$ python -q
>>> import numpy as np
>>> np.set_printoptions(precision=2, suppress=True, linewidth=160)
>>> tidy = lambda a: np.round(a, 2) + 0
>>> E = np.loadtxt("case8.csv", delimiter=",")
>>> print(E)
[[ 0.6 -1.3 -1. ]
 [-0.4 -0.5 -2. ]
 [-0.2  0.4 -0.1]
 [ 1.  -0.1 -1.3]
 [ 6.   0.6  6.6]
 [ 0.  -0.7  1.6]
 [-1.   0.8  0.7]
 [-0.3  0.3 -0.5]
 [ 1.3  0.   1.3]
 [ 1.   0.3 -0.6]
 [-0.2 -0.1 -0.5]
 [ 0.5  0.7  1.1]
 [ 0.5  0.9 -0.3]
 [-0.1  0.3  2.1]
 [ 0.9  0.2 -0.2]
 [ 0.5 -2.   0.2]
 [ 0.4 -0.4  0.4]
 [ 0.   0.5  0.8]
 [-0.6 -0.7  1.1]
 [ 0.2 -0.1 -1.2]
 [ 0.1 -0.5  1.1]
 [ 0.9 -1.6  0.9]
 [-0.9 -0.9  2.5]
 [-0.7 -1.6  1.1]
 [-3.4 -0.4  0.2]
 [-0.1  0.2 -0.3]
 [-0.8 -1.1 -0.3]
 [ 0.1  0.   0.1]
 [ 1.7  0.2 -0.4]
 [-0.9  0.3  0.1]
 [ 0.5  0.5 -1.3]
 [-2.6  1.2  1.3]]
>>> C = E[[11, 17]].astype(float)
>>> for _ in range(4):
...     idx = np.linalg.norm(E[:, None] - C, axis=-1).argmin(axis=1)
...     C = np.array([E[idx == j].mean(axis=0) for j in range(2)])
... 
>>> print(idx)
[1 1 1 1 0 1 1 1 1 1 1 1 1 1 1 1 1 1 1 1 1 1 1 1 1 1 1 1 1 1 1 1]
>>> print(tidy(C[1] - C[0]))
[-6.06 -0.77 -6.39]
>>> print(np.abs(C[1] - C[0]).argmax())
2
>>> print(tidy(C))
[[ 6.    0.6   6.6 ]
 [-0.06 -0.17  0.21]]
>>> vec = np.array([2, -2, -2])
>>> target = E @ vec
>>> c, lr = np.zeros(3), 1 / np.linalg.norm(E, 2) ** 2
>>> for i in range(5):
...     c -= lr * E.T @ (E @ c - target)
...     if i % 1 == 0: print(i, round(np.linalg.norm(E @ c - target), 2))
... 
0 13.06
1 8.92
2 6.38
3 4.76
4 3.67
>>> print(tidy(c))
[ 1.79 -1.24 -1.85]
>>> vec = np.array([0, 3, 1])
>>> print(tidy((E * vec).sum(axis=1)))
[-4.9 -3.5  1.1 -1.6  8.4 -0.5  3.1  0.4  1.3  0.3 -0.8  3.2  2.4  3.   0.4 -5.8 -0.8  2.3 -1.  -1.5 -0.4 -3.9 -0.2 -3.7 -1.   0.3 -3.6  0.1  0.2  1.   0.2
  4.9]
>>> print(E @ np.eye(3)[0])
[ 0.6 -0.4 -0.2  1.   6.   0.  -1.  -0.3  1.3  1.  -0.2  0.5  0.5 -0.1  0.9  0.5  0.4  0.  -0.6  0.2  0.1  0.9 -0.9 -0.7 -3.4 -0.1 -0.8  0.1  1.7 -0.9  0.5
 -2.6]
>>> print(tidy(E * vec))
[[ 0.  -3.9 -1. ]
 [ 0.  -1.5 -2. ]
 [ 0.   1.2 -0.1]
 [ 0.  -0.3 -1.3]
 [ 0.   1.8  6.6]
 [ 0.  -2.1  1.6]
 [ 0.   2.4  0.7]
 [ 0.   0.9 -0.5]
 [ 0.   0.   1.3]
 [ 0.   0.9 -0.6]
 [ 0.  -0.3 -0.5]
 [ 0.   2.1  1.1]
 [ 0.   2.7 -0.3]
 [ 0.   0.9  2.1]
 [ 0.   0.6 -0.2]
 [ 0.  -6.   0.2]
 [ 0.  -1.2  0.4]
 [ 0.   1.5  0.8]
 [ 0.  -2.1  1.1]
 [ 0.  -0.3 -1.2]
 [ 0.  -1.5  1.1]
 [ 0.  -4.8  0.9]
 [ 0.  -2.7  2.5]
 [ 0.  -4.8  1.1]
 [ 0.  -1.2  0.2]
 [ 0.   0.6 -0.3]
 [ 0.  -3.3 -0.3]
 [ 0.   0.   0.1]
 [ 0.   0.6 -0.4]
 [ 0.   0.9  0.1]
 [ 0.   1.5 -1.3]
 [ 0.   3.6  1.3]]
